$ ipython --no-banner

In [1]: import numpy as np

In [2]: np.set_printoptions(precision=2, suppress=True, linewidth=120)

In [3]: X = np.loadtxt("mat.csv", delimiter=",")

In [4]: X
Out[4]: 
array([[ 0.31,  0.95,  0.  ,  0.  ],
       [-0.95,  0.31,  0.  ,  0.  ],
       [ 0.  ,  0.  ,  1.  ,  0.  ],
       [ 0.  ,  0.  ,  0.  ,  1.  ]])

In [5]: A2 = np.linalg.inv(X)

In [6]: np.round(np.linalg.det(X) * np.linalg.det(A2), 2)
Out[6]: np.float64(1.0)

In [7]: A2
Out[7]: 
array([[ 0.31, -0.95, -0.  , -0.  ],
       [ 0.95,  0.31,  0.  ,  0.  ],
       [ 0.  ,  0.  ,  1.  ,  0.  ],
       [ 0.  ,  0.  ,  0.  ,  1.  ]])

In [8]: np.round(X @ A2, 2) + 0
Out[8]: 
array([[1., 0., 0., 0.],
       [0., 1., 0., 0.],
       [0., 0., 1., 0.],
       [0., 0., 0., 1.]])

In [9]: (np.abs(A2) > 1e-9).astype(int)
Out[9]: 
array([[1, 1, 0, 0],
       [1, 1, 0, 0],
       [0, 0, 1, 0],
       [0, 0, 0, 1]])

In [10]: r0 = np.array([-1, 0, -1, 2])

In [11]: A2 = X + np.outer(r0, np.eye(4)[1])

In [12]: np.linalg.matrix_rank(A2 - X)
Out[12]: np.int64(1)

In [13]: T = np.stack([X, -3 * X, X[::-1]])

In [14]: np.linalg.matrix_rank(T.reshape(3, -1))
Out[14]: np.int64(2)

In [15]: T.shape
Out[15]: (3, 4, 4)

In [16]: np.linalg.matrix_rank(T)
Out[16]: array([4, 4, 4])

In [17]: np.einsum("bij,cij->bc", T, T)
Out[17]: 
array([[  4., -12.,   0.],
       [-12.,  36.,   0.],
       [  0.,   0.,   4.]])
